$ python -q
>>> import numpy as np
>>> np.set_printoptions(precision=2, suppress=True, linewidth=100, legacy="1.25")
>>> feats = np.loadtxt("block14.csv", delimiter=",")
>>> feats
array([[ 11., -10.,  55.,  24.,  24.,  20.,  25., -23.,  -6., -30.],
       [ -8., -25., 101.,   7.,  52.,  13.,  19., -29.,   1.,  22.],
       [-10., -18., 130.,  36.,  43.,  10.,  15., -18., -11., -15.],
       [ 12., -29.,  85.,  11.,  52.,  25.,  35., -45.,   5., -10.],
       [-18., -28., 163.,  35.,  53.,   0.,   7., -19.,  -6., -10.],
       [ -4.,  -8.,  84.,  24.,  38.,  24.,  26., -20., -14.,   6.],
       [  1., -38., 107.,   2.,  60.,  12.,  23., -43.,  12.,   8.],
       [ 12., -39.,  81.,  -9.,  66.,  27.,  39., -57.,  15.,  18.],
       [ -1., -20.,  67.,   8.,  29.,   2.,   8., -19.,   5.,  -7.],
       [-13., -32., 118.,   9.,  47.,  -6.,   2., -22.,   8.,   6.],
       [-14., -16.,  98.,  24.,  22., -12.,  -8.,  -2.,  -2., -18.]])
>>> U, sigma, Vt = np.linalg.svd(feats)
>>> evecs = Vt[:(sigma > 1e-8).sum()]
>>> rng = np.random.default_rng(19760)
>>> x = feats[6] + -1 * feats[7] + rng.integers(2) * np.eye(10)[5]
>>> x
array([-11.,   1.,  26.,  11.,  -6., -15., -16.,  14.,  -3., -10.])
>>> np.diag(evecs.T @ evecs)
array([0.18, 0.26, 0.85, 0.34, 0.25, 0.37, 0.34, 0.31, 0.27, 0.83])
>>> np.linalg.matrix_rank(np.vstack([feats, x]))
4
>>> np.round(np.linalg.norm(x - evecs.T @ evecs @ x), 2)
0.0
>>> rk = np.linalg.matrix_rank(feats)
>>> rk
4
>>> N = np.linalg.svd(feats)[2][rk:].T
>>> [int(np.linalg.matrix_rank(feats[:, :j + 1])) for j in range(10)]
[1, 2, 3, 4, 4, 4, 4, 4, 4, 4]
>>> np.allclose(feats @ N, 0)
True
>>> N.shape
(10, 6)
>>> [int(np.linalg.matrix_rank(np.delete(feats, i, axis=0))) for i in range(11)]
[4, 4, 4, 4, 4, 4, 4, 4, 4, 4, 4]
>>> U, sigma, Vt = np.linalg.svd(feats)
>>> sigma.round(2) + 0
array([399.58, 105.52,  62.43,  37.62,   0.  ,   0.  ,   0.  ,   0.  ,   0.  ,   0.  ])
>>> other = U[:, :4] @ np.diag(sigma[:4]) @ Vt[:4]
>>> np.linalg.matrix_rank(other)
4
>>> np.round(feats @ np.linalg.pinv(feats) @ feats, 2) + 0
array([[ 11., -10.,  55.,  24.,  24.,  20.,  25., -23.,  -6., -30.],
       [ -8., -25., 101.,   7.,  52.,  13.,  19., -29.,   1.,  22.],
       [-10., -18., 130.,  36.,  43.,  10.,  15., -18., -11., -15.],
       [ 12., -29.,  85.,  11.,  52.,  25.,  35., -45.,   5., -10.],
       [-18., -28., 163.,  35.,  53.,   0.,   7., -19.,  -6., -10.],
       [ -4.,  -8.,  84.,  24.,  38.,  24.,  26., -20., -14.,   6.],
       [  1., -38., 107.,   2.,  60.,  12.,  23., -43.,  12.,   8.],
       [ 12., -39.,  81.,  -9.,  66.,  27.,  39., -57.,  15.,  18.],
       [ -1., -20.,  67.,   8.,  29.,   2.,   8., -19.,   5.,  -7.],
       [-13., -32., 118.,   9.,  47.,  -6.,   2., -22.,   8.,   6.],
       [-14., -16.,  98.,  24.,  22., -12.,  -8.,  -2.,  -2., -18.]])
>>> arr = np.load("m.npy")
>>> arr.round(2) + 0
array([[ 0.88,  0.95,  0.43,  0.02,  0.86, -0.03,  0.09,  0.35,  0.44],
       [-1.52,  0.08,  0.6 ,  0.8 ,  0.92,  0.52,  0.29,  0.23,  0.26],
       [ 0.91,  0.51,  0.39,  0.21, -0.58,  0.23,  0.82,  0.81, -1.03],
       [-0.63,  0.17,  0.71, -0.52, -0.52, -0.49, -0.64,  0.92,  0.92],
       [-0.45, -0.16,  0.32,  0.92, -0.43, -0.64,  0.3 ,  0.55,  0.93],
       [-0.04, -0.11,  0.61,  0.3 , -0.54,  1.77, -0.62, -0.55, -0.15],
       [ 0.36,  1.47, -1.1 ,  0.43, -0.32,  0.56, -1.2 ,  0.27, -0.16],
       [ 0.41, -0.9 , -0.21, -0.26,  0.1 ,  0.4 , -0.47,  1.61, -0.67],
       [-0.45,  0.91, -0.18, -0.81, -0.5 ,  0.  , -0.2 ,  0.04, -0.24],
       [ 0.04,  0.62, -1.14, -0.84, -0.54,  0.27,  0.98,  0.73,  0.85]])
>>> Q, Rm = np.linalg.qr(arr)
>>> np.abs(np.diag(Rm))
array([2.24, 2.29, 1.89, 1.74, 1.71, 2.09, 1.98, 2.26, 1.63])
>>> np.round(Q.T @ Q, 2) + 0
array([[1., 0., 0., 0., 0., 0., 0., 0., 0.],
       [0., 1., 0., 0., 0., 0., 0., 0., 0.],
       [0., 0., 1., 0., 0., 0., 0., 0., 0.],
       [0., 0., 0., 1., 0., 0., 0., 0., 0.],
       [0., 0., 0., 0., 1., 0., 0., 0., 0.],
       [0., 0., 0., 0., 0., 1., 0., 0., 0.],
       [0., 0., 0., 0., 0., 0., 1., 0., 0.],
       [0., 0., 0., 0., 0., 0., 0., 1., 0.],
       [0., 0., 0., 0., 0., 0., 0., 0., 1.]])
>>> round(np.trace(Q @ Q.T), 2)
9.0
>>> Q.shape, Rm.shape
((10, 9), (9, 9))
>>> np.round(Q @ Rm, 2) + 0
array([[ 0.88,  0.95,  0.43,  0.02,  0.86, -0.03,  0.09,  0.35,  0.44],
       [-1.52,  0.08,  0.6 ,  0.8 ,  0.92,  0.52,  0.29,  0.23,  0.26],
       [ 0.91,  0.51,  0.39,  0.21, -0.58,  0.23,  0.82,  0.81, -1.03],
       [-0.63,  0.17,  0.71, -0.52, -0.52, -0.49, -0.64,  0.92,  0.92],
       [-0.45, -0.16,  0.32,  0.92, -0.43, -0.64,  0.3 ,  0.55,  0.93],
       [-0.04, -0.11,  0.61,  0.3 , -0.54,  1.77, -0.62, -0.55, -0.15],
       [ 0.36,  1.47, -1.1 ,  0.43, -0.32,  0.56, -1.2 ,  0.27, -0.16],
       [ 0.41, -0.9 , -0.21, -0.26,  0.1 ,  0.4 , -0.47,  1.61, -0.67],
       [-0.45,  0.91, -0.18, -0.81, -0.5 ,  0.  , -0.2 ,  0.04, -0.24],
       [ 0.04,  0.62, -1.14, -0.84, -0.54,  0.27,  0.98,  0.73,  0.85]])
>>> Rm
array([[-2.24, -0.41,  0.55,  0.33,  0.22, -0.13, -0.08, -0.3 ,  0.94],
       [ 0.  , -2.29,  0.61,  0.14,  0.27, -0.23,  0.22, -0.09, -0.44],
       [ 0.  ,  0.  , -1.89, -0.58, -0.32, -0.07, -0.02,  0.07,  0.04],
       [ 0.  ,  0.  ,  0.  ,  1.74,  0.42,  0.35, -0.14, -0.33, -0.18],
       [ 0.  ,  0.  ,  0.  ,  0.  ,  1.71, -0.28,  0.18, -0.27,  0.03],
       [ 0.  ,  0.  ,  0.  ,  0.  ,  0.  , -2.09,  0.52,  0.24,  0.7 ],
       [ 0.  ,  0.  ,  0.  ,  0.  ,  0.  ,  0.  ,  1.98,  0.09,  0.12],
       [ 0.  ,  0.  ,  0.  ,  0.  ,  0.  ,  0.  ,  0.  , -2.26, -0.14],
       [ 0.  ,  0.  ,  0.  ,  0.  ,  0.  ,  0.  ,  0.  ,  0.  ,  1.63]])
